% python3 -q
>>> import numpy as np
>>> from numpy import linalg as LA
>>> np.set_printoptions(suppress=True, linewidth=140)
>>> data = np.load("w.npy")
>>> data.round(2)
array([[ 0.94, -0.06, -0.06, -0.19, -0.06, -0.19, -0.19,  0.06],
       [-0.06,  0.94, -0.06, -0.19, -0.06, -0.19, -0.19,  0.06],
       [-0.06, -0.06,  0.94, -0.19, -0.06, -0.19, -0.19,  0.06],
       [-0.19, -0.19, -0.19,  0.44, -0.19, -0.56, -0.56,  0.19],
       [-0.06, -0.06, -0.06, -0.19,  0.94, -0.19, -0.19,  0.06],
       [-0.19, -0.19, -0.19, -0.56, -0.19,  0.44, -0.56,  0.19],
       [-0.19, -0.19, -0.19, -0.56, -0.19, -0.56,  0.44,  0.19],
       [ 0.06,  0.06,  0.06,  0.19,  0.06,  0.19,  0.19,  0.94]])
>>> rng = np.random.default_rng(66780)
>>> lab = rng.permutation(8)
>>> lab
array([6, 5, 2, 4, 7, 3, 0, 1])
>>> Y = data[lab][:, lab]
>>> np.round(np.sort(np.abs(LA.eigvals(Y))), 2)
array([1., 1., 1., 1., 1., 1., 1., 1.])
>>> np.allclose(Y, data)
False
>>> Y.round(2)
array([[ 0.44, -0.56, -0.19, -0.19,  0.19, -0.56, -0.19, -0.19],
       [-0.56,  0.44, -0.19, -0.19,  0.19, -0.56, -0.19, -0.19],
       [-0.19, -0.19,  0.94, -0.06,  0.06, -0.19, -0.06, -0.06],
       [-0.19, -0.19, -0.06,  0.94,  0.06, -0.19, -0.06, -0.06],
       [ 0.19,  0.19,  0.06,  0.06,  0.94,  0.19,  0.06,  0.06],
       [-0.56, -0.56, -0.19, -0.19,  0.19,  0.44, -0.19, -0.19],
       [-0.19, -0.19, -0.06, -0.06,  0.06, -0.19,  0.94, -0.06],
       [-0.19, -0.19, -0.06, -0.06,  0.06, -0.19, -0.06,  0.94]])
>>> np.round(np.diag(Y), 2)
array([0.44, 0.44, 0.94, 0.94, 0.94, 0.44, 0.94, 0.94])
>>> np.round(LA.svd(data, compute_uv=False), 2)
array([1., 1., 1., 1., 1., 1., 1., 1.])
>>> data @ data.T
array([[1., 0., 0., 0., 0., 0., 0., 0.],
       [0., 1., 0., 0., 0., 0., 0., 0.],
       [0., 0., 1., 0., 0., 0., 0., 0.],
       [0., 0., 0., 1., 0., 0., 0., 0.],
       [0., 0., 0., 0., 1., 0., 0., 0.],
       [0., 0., 0., 0., 0., 1., 0., 0.],
       [0., 0., 0., 0., 0., 0., 1., 0.],
       [0., 0., 0., 0., 0., 0., 0., 1.]])
>>> np.round(LA.norm(data, axis=0), 2)
array([1., 1., 1., 1., 1., 1., 1., 1.])
>>> data.T @ data
array([[1., 0., 0., 0., 0., 0., 0., 0.],
       [0., 1., 0., 0., 0., 0., 0., 0.],
       [0., 0., 1., 0., 0., 0., 0., 0.],
       [0., 0., 0., 1., 0., 0., 0., 0.],
       [0., 0., 0., 0., 1., 0., 0., 0.],
       [0., 0., 0., 0., 0., 1., 0., 0.],
       [0., 0., 0., 0., 0., 0., 1., 0.],
       [0., 0., 0., 0., 0., 0., 0., 1.]])
